In [1]: import numpy as np

In [2]: import numpy.linalg as la

In [3]: np.set_printoptions(precision=2, suppress=True, linewidth=120, legacy="1.25")

In [4]: F = np.load("test11.npy")

In [5]: print(F)
[[-2  5 -5 -9 -7  5  5  0 -4 -3  0 -1]
 [-1 -2  5 -5 -9 -7  5  5  0 -4 -3  0]
 [ 0 -1 -2  5 -5 -9 -7  5  5  0 -4 -3]
 [-3  0 -1 -2  5 -5 -9 -7  5  5  0 -4]
 [-4 -3  0 -1 -2  5 -5 -9 -7  5  5  0]
 [ 0 -4 -3  0 -1 -2  5 -5 -9 -7  5  5]
 [ 5  0 -4 -3  0 -1 -2  5 -5 -9 -7  5]
 [ 5  5  0 -4 -3  0 -1 -2  5 -5 -9 -7]
 [-7  5  5  0 -4 -3  0 -1 -2  5 -5 -9]
 [-9 -7  5  5  0 -4 -3  0 -1 -2  5 -5]
 [-5 -9 -7  5  5  0 -4 -3  0 -1 -2  5]
 [ 5 -5 -9 -7  5  5  0 -4 -3  0 -1 -2]]

In [6]: print(round(float(la.norm(F[10], 1)), 2), round(float(la.norm(F[10], np.inf)), 2))
46.0 9.0

In [7]: print(np.round(la.norm(F, "nuc"), 2))
168.06

In [8]: print(round(la.norm(F[10] - F[6]), 2))
21.49

In [9]: print(la.norm(F, axis=1))
[16.12 16.12 16.12 16.12 16.12 16.12 16.12 16.12 16.12 16.12 16.12 16.12]

In [10]: x = np.array([-1, 2, 0, -1, -1, 2, -2, -1, 1, 0, 0, -2])

In [11]: h1 = np.maximum(F @ x, 0)

In [12]: print(np.maximum(F @ x, 0) - np.maximum(-F @ x, 0))
[ 26 -18   0  28  23 -35 -20  35  32  -3 -22   2]

In [13]: print(h1)
[26  0  0 28 23  0  0 35 32  0  0  2]

In [14]: cov = F.T @ F

In [15]: print(cov)
[[ 260   77 -102 -107   29   69   64   69   29 -107 -102   77]
 [  77  260   77 -102 -107   29   69   64   69   29 -107 -102]
 [-102   77  260   77 -102 -107   29   69   64   69   29 -107]
 [-107 -102   77  260   77 -102 -107   29   69   64   69   29]
 [  29 -107 -102   77  260   77 -102 -107   29   69   64   69]
 [  69   29 -107 -102   77  260   77 -102 -107   29   69   64]
 [  64   69   29 -107 -102   77  260   77 -102 -107   29   69]
 [  69   64   69   29 -107 -102   77  260   77 -102 -107   29]
 [  29   69   64   69   29 -107 -102   77  260   77 -102 -107]
 [-107   29   69   64   69   29 -107 -102   77  260   77 -102]
 [-102 -107   29   69   64   69   29 -107 -102   77  260   77]
 [  77 -102 -107   29   69   64   69   29 -107 -102   77  260]]

In [16]: print(la.matrix_rank(cov))
12

In [17]: print(la.eigvalsh(cov)[::-1])
[757.   757.   458.   458.   256.   100.    78.86  78.86  51.14  51.14  37.    37.  ]

In [18]: print(la.svd(F, compute_uv=False) ** 2)
[757.   757.   458.   458.   256.   100.    78.86  78.86  51.14  51.14  37.    37.  ]

In [19]: print((F @ F.T).shape)
(12, 12)

In [20]: rng = np.random.default_rng(8481)

In [21]: idx = rng.permutation(12)

In [22]: Y = F[:, idx] * rng.choice([-1, 1], 12)

In [23]: print(Y)
[[-5  3 -5  5  7 -4  9 -5 -2  0  0 -1]
 [ 5  4 -5 -2  9  0  5  7 -1  5 -3  0]
 [-2  0  7 -1  5  5 -5  9  0  5 -4 -3]
 [-1 -5  9  0 -5  5  2  5 -3 -7  0 -4]
 [ 0 -5  5 -3  2 -7  1 -5 -4 -9  5  0]
 [-3  7 -5 -4  1 -9  0  2  0 -5  5  5]
 [-4  9  2  0  0 -5  3  1  5  5 -7  5]
 [ 0  5  1  5  3  5  4  0  5 -2 -9 -7]
 [ 5 -5  0  5  4 -2  0  3 -7 -1 -5 -9]
 [ 5  2  3 -7  0 -1 -5  4 -9  0  5 -5]
 [-7  1  4 -9 -5  0 -5  0 -5 -3 -2  5]
 [-9  0  0 -5 -5 -3  7 -5  5 -4 -1 -2]]

In [24]: U, _, vt = la.svd(F.T @ Y)

In [25]: print(idx)
[ 2  9  6  1  4  8  3  5  0  7 10 11]

In [26]: print(np.round(U @ vt, 2) + 0)
[[ 0.  0.  0.  0.  0.  0.  0.  0.  1.  0.  0.  0.]
 [ 0.  0.  0.  1.  0.  0.  0.  0.  0.  0.  0.  0.]
 [ 1.  0.  0.  0.  0.  0.  0.  0.  0.  0.  0.  0.]
 [ 0.  0.  0.  0.  0.  0. -1.  0.  0.  0.  0.  0.]
 [ 0.  0.  0.  0. -1.  0.  0.  0.  0.  0.  0.  0.]
 [ 0.  0.  0.  0.  0.  0.  0. -1.  0.  0.  0.  0.]
 [ 0.  0. -1.  0.  0.  0.  0.  0.  0.  0.  0.  0.]
 [ 0.  0.  0.  0.  0.  0.  0.  0.  0.  1.  0.  0.]
 [ 0.  0.  0.  0.  0.  1.  0.  0.  0.  0.  0.  0.]
 [ 0. -1.  0.  0.  0.  0.  0.  0.  0.  0.  0.  0.]
 [ 0.  0.  0.  0.  0.  0.  0.  0.  0.  0.  1.  0.]
 [ 0.  0.  0.  0.  0.  0.  0.  0.  0.  0.  0.  1.]]
